$ python3 -q
>>> import numpy as np
>>> from numpy import linalg as LA
>>> np.set_printoptions(suppress=True, linewidth=160)
>>> M = np.load("sample14.npy")
>>> print(M)
[[ 4 -2 -3]
 [-4  1 -3]
 [-3  2 -1]]
>>> rng = np.random.default_rng(483)
>>> lab = rng.permutation(3)
>>> print(lab)
[0 2 1]
>>> B = M[lab][:, lab]
>>> print(B)
[[ 4 -3 -2]
 [-3 -1  2]
 [-4 -3  1]]
>>> B = M + rng.integers(-2, 3, (3, 2)) @ rng.integers(-2, 3, (2, 3))
>>> print(B)
[[ 6 -4 -5]
 [-4  5 -3]
 [-3  4 -1]]
>>> print(B - M)
[[ 2 -2 -2]
 [ 0  4  0]
 [ 0  2  0]]
>>> print(np.abs(B - M).sum(axis=1))
[6 4 2]
>>> print(np.round(LA.svd(B - M, compute_uv=False), 2) + 0)
[5.08 2.49 0.  ]
>>> O, Rm = LA.qr(B)
>>> print(np.round(np.abs(np.diag(Rm)), 2))
[7.81 2.36 1.46]
>>> print(np.allclose(Rm.T @ Rm, B.T @ B))
True
>>> print(np.round(O @ Rm, 2))
[[ 6. -4. -5.]
 [-4.  5. -3.]
 [-3.  4. -1.]]
>>> u, r1 = M[1], M[2]
>>> print(u @ r1)
17
>>> p = (u @ r1) / (u @ u) * u
>>> print(p.round(2))
[-2.62  0.65 -1.96]
>>> print(round(LA.norm(u + r1) ** 2 + LA.norm(u - r1) ** 2, 2))
80.0
>>> u = np.array([5, 2, -3])
>>> B = M + np.outer(u, np.eye(3)[0])
>>> print(LA.matrix_rank(LA.inv(B) - LA.inv(M), tol=1e-8))
1
>>> print(round(float(LA.det(B) / LA.det(M)), 2), round(float(1 + LA.solve(M, u)[0]), 2))
0.28 0.28
>>> arr = np.loadtxt("run7.csv", delimiter=",")
>>> print(arr.round(2))
[[-11.27  -8.85  -8.58]
 [ -7.09  -5.81  -4.92]
 [ -4.8   -4.09  -3.02]
 [ -4.73  -4.04  -2.96]
 [ -3.45  -3.04  -1.97]
 [ -1.12  -1.09  -0.45]
 [  0.68   0.67   0.25]
 [  0.99   0.96   0.38]
 [  1.51   1.44   0.66]
 [  5.72   4.79   3.77]
 [  9.75   7.76   7.23]
 [ 20.21  15.19  16.79]]
>>> C = arr[[7, 5]].astype(float)
>>> for _ in range(5):
...     lab = LA.norm(arr[:, None] - C, axis=-1).argmin(axis=1)
...     C = np.array([arr[lab == j].mean(axis=0) for j in range(2)])
... 
>>> print(lab)
[1 1 1 1 1 1 0 0 0 0 0 0]
>>> print(np.round(C[1] - C[0], 2))
[-11.89  -9.62  -8.5 ]
>>> print(C.round(2))
[[ 6.48  5.13  4.85]
 [-5.41 -4.49 -3.65]]
>>> E = np.load("test17.npy")
>>> print(E)
[[-18  -6 -14]
 [ -6   4  -8]
 [-14  -8 -10]]
>>> lab = rng.permutation(3)
>>> B = E[:, lab] * rng.choice([-1, 1], 3)
>>> print(B)
[[ 18 -14  -6]
 [  6  -8   4]
 [ 14 -10  -8]]
>>> Uu, _, Vt = LA.svd(E.T @ B)
>>> print(np.round(Uu @ Vt, 2) + 0)
[[-1.  0.  0.]
 [ 0.  0.  1.]
 [ 0.  1.  0.]]
>>> print(lab)
[0 2 1]
>>> F = np.load("dump.npy")
>>> print(F)
[[ 1 -1  1 -1  1 -1  1 -1]
 [ 1 -1 -1  1 -1  1  1 -1]
 [ 1 -1  1 -1 -1  1 -1  1]]
>>> x = np.array([3, -4, 3, -1, -5, -3, 5, 1])
>>> print(F @ np.eye(8)[4])
[ 1. -1. -1.]
>>> print(F @ (2 * x))
[26 18 18]
>>> print(F * x)
[[ 3  4  3  1 -5  3  5 -1]
 [ 3  4 -3 -1  5 -3  5 -1]
 [ 3  4  3  1  5 -3 -5  1]]
>>> print((F @ x).argmax())
0
>>> u = np.array([0, 0, 2])
>>> print(np.cross(F[2, :3], F[1, :3]))
[2 2 0]
>>> print(np.convolve(F[2], u))
[ 0  0  2 -2  2 -2 -2  2 -2  2]
>>> mat = np.array([[0, 0, 0, 2], [0, 0, 0, 0], [-3, 0, 0, 0]])
>>> B = np.array([[2, 2, 2], [0, 2, 0]])
>>> C = np.kron(B, mat)
>>> print(C.shape)
(6, 12)
>>> print(round(LA.norm(C, 2), 2), np.round(LA.norm(B, 2) * LA.norm(mat, 2), 2))
11.09 11.09
>>> print(C)
[[ 0  0  0  4  0  0  0  4  0  0  0  4]
 [ 0  0  0  0  0  0  0  0  0  0  0  0]
 [-6  0  0  0 -6  0  0  0 -6  0  0  0]
 [ 0  0  0  0  0  0  0  4  0  0  0  0]
 [ 0  0  0  0  0  0  0  0  0  0  0  0]
 [ 0  0  0  0 -6  0  0  0  0  0  0  0]]
>>> W0 = np.array([[0, 0, 0, 0], [1, -2, 1, -2], [0, 0, 0, 0], [1, -2, 1, -2]])
>>> lab = rng.permutation(4)
>>> print(lab)
[2 3 0 1]
>>> B = W0[lab][:, lab]
>>> print(B)
[[ 0  0  0  0]
 [ 1 -2  1 -2]
 [ 0  0  0  0]
 [ 1 -2  1 -2]]
>>> print([round(float(x), 2) for x in LA.svd(W0, compute_uv=False)[:3]])
[4.47, 0.0, 0.0]
>>> B = np.array([[3, 2, -4], [-2, 1, -4], [5, 2, 3], [3, -1, -5]])
>>> print(LA.matrix_rank(W0 @ B))
1
>>> print(np.einsum("ik,kj->ji", W0, B))
[[ 0  6  0  6]
 [ 0  4  0  4]
 [ 0 17  0 17]]
>>> print(np.vstack([W0, B.T]).shape)
(7, 4)
>>> print(np.einsum("ik,kj->ij", W0, B))
[[ 0  0  0]
 [ 6  4 17]
 [ 0  0  0]
 [ 6  4 17]]
>>> m1 = np.load("mat.npy")
>>> print(m1)
[[-2 -1  0  1]
 [ 2  3  4  5]
 [ 6  7  8  9]
 [10 11 12 13]]
>>> # rows and columns are dependent
>>> Uu, sig, Vt = LA.svd(m1)
>>> evecs = Vt[:(sig > 1e-8).sum()]
>>> x = m1[2] + -2 * m1[1] + rng.integers(2) * np.eye(4)[0]
>>> print(x)
[ 2.  1.  0. -1.]
>>> print(np.round(np.diag(evecs.T @ evecs), 2))
[0.7 0.3 0.3 0.7]
>>> lab = rng.permutation(4)
>>> print(lab)
[2 0 3 1]
>>> B = m1[lab][:, lab]
>>> print(np.diag(B))
[ 8 -2 13  3]
>>> print(np.allclose(B, m1))
False
>>> print(np.round(LA.det(B), 2), np.round(LA.det(m1[lab]), 2))
0.0 -0.0
>>> print(np.trace(B))
22
>>> print(np.round(np.sort(np.abs(LA.eigvals(B))), 2) + 0)
[ 0.    0.    3.18 25.18]
>>> A = np.load("arr.npy")
>>> print(A)
[[ 0.04 -2.75  0.3 ]
 [ 0.5  -3.93 -5.32]
 [-0.77  2.97  1.59]
 [ 1.09  2.23  5.61]
 [-1.77 -2.51 -0.1 ]
 [-3.69 -4.66  1.92]
 [-2.09 -5.9  -2.01]
 [ 1.7  -2.26  3.68]
 [-6.43  7.7  -1.8 ]
 [13.68 -7.9  -0.12]
 [ 8.24 -1.61  4.23]
 [ 2.11 -2.1   2.94]
 [ 5.35 -4.23 -4.85]
 [ 0.39  3.27 -1.23]
 [ 4.48 -4.16  2.03]
 [-8.23  4.73 -1.04]
 [-6.53  1.9   2.18]
 [ 6.05 -2.3   4.12]
 [-2.05 -0.64 -0.62]
 [ 3.48 -0.13  0.04]
 [-7.88  1.76 -4.48]]
>>> Uu, sig, Vt = LA.svd(A, full_matrices=False)
>>> print(np.round(Vt @ Vt.T, 2) + 0)
[[1. 0. 0.]
 [0. 1. 0.]
 [0. 0. 1.]]
>>> print(round(float(np.sqrt((sig ** 2).sum())), 2), round(float(LA.norm(A)), 2))
33.18 33.18
>>> print(np.abs(Uu[:, 0]).round(6).argmax())
9
>>> print(np.round(sig / sig[0], 2))
[1.   0.52 0.39]
>>> print(np.round(Uu.T @ Uu, 2) + 0)
[[1. 0. 0.]
 [0. 1. 0.]
 [0. 0. 1.]]
>>> print(np.round(np.abs(Vt[0]), 2))
[0.86 0.5  0.14]
>>> B = A + rng.integers(-2, 3, (21, 1)) @ rng.integers(-2, 3, (1, 3))
>>> print(B.round(2))
[[-3.96 -2.75  4.3 ]
 [ 0.5  -3.93 -5.32]
 [-0.77  2.97  1.59]
 [-2.91  2.23  9.61]
 [-1.77 -2.51 -0.1 ]
 [ 0.31 -4.66 -2.08]
 [-0.09 -5.9  -4.01]
 [-2.3  -2.26  7.68]
 [-2.43  7.7  -5.8 ]
 [17.68 -7.9  -4.12]
 [10.24 -1.61  2.23]
 [ 4.11 -2.1   0.94]
 [ 1.35 -4.23 -0.85]
 [-1.61  3.27  0.77]
 [ 8.48 -4.16 -1.97]
 [-4.23  4.73 -5.04]
 [-2.53  1.9  -1.82]
 [ 4.05 -2.3   6.12]
 [-2.05 -0.64 -0.62]
 [ 5.48 -0.13 -1.96]
 [-3.88  1.76 -8.48]]
>>> print(np.round(B - A, 2))
[[-4.  0.  4.]
 [ 0.  0.  0.]
 [ 0.  0.  0.]
 [-4.  0.  4.]
 [ 0.  0.  0.]
 [ 4.  0. -4.]
 [ 2.  0. -2.]
 [-4.  0.  4.]
 [ 4.  0. -4.]
 [ 4.  0. -4.]
 [ 2.  0. -2.]
 [ 2.  0. -2.]
 [-4.  0.  4.]
 [-2.  0.  2.]
 [ 4.  0. -4.]
 [ 4.  0. -4.]
 [ 4.  0. -4.]
 [-2.  0.  2.]
 [ 0.  0.  0.]
 [ 2.  0. -2.]
 [ 4.  0. -4.]]
>>> print(np.round(LA.svd(B - A, compute_uv=False), 2) + 0)
[20.  0.  0.]
>>> print(LA.matrix_rank(B - A, tol=1e-8))
1
>>> dist = LA.norm(A[:, None] - A[None], axis=-1)
>>> print(LA.matrix_rank(dist ** 2))
5
>>> print(dist[:5, :5].round(2))
[[ 0.    5.76  5.92  7.36  1.87]
 [ 5.76  0.    9.85 12.56  5.87]
 [ 5.92  9.85  0.    4.49  5.82]
 [ 7.36 12.56  4.49  0.    7.95]
 [ 1.87  5.87  5.82  7.95  0.  ]]
>>> print(dist.shape)
(21, 21)
>>> print(np.unravel_index(dist.round(6).argmax(), dist.shape))
(np.int64(8), np.int64(9))
>>> print(dist.mean(axis=1).argmax())
9
>>> x = np.array([2, 2, 1])
>>> rhs = A @ x
>>> print(np.round(LA.lstsq(A, rhs)[0], 2))
[2. 2. 1.]
>>> print(np.round(LA.pinv(A) @ A, 2) + 0)
[[1. 0. 0.]
 [0. 1. 0.]
 [0. 0. 1.]]
>>> rhs = rhs + 0.05 * rng.normal(size=21)
>>> print(rhs.round(2))
[ -5.14 -12.15   6.01  12.3   -8.61 -14.81 -18.02   2.54   0.74  11.39  17.53   2.9   -2.58   6.1    2.6   -8.1   -7.03  11.68  -6.02   6.74 -16.67]
>>> c, *_ = LA.lstsq(A, rhs)
>>> print(np.round(A.T @ (rhs - A @ c), 2) + 0)
[0. 0. 0.]
>>> print(c.round())
[2. 2. 1.]
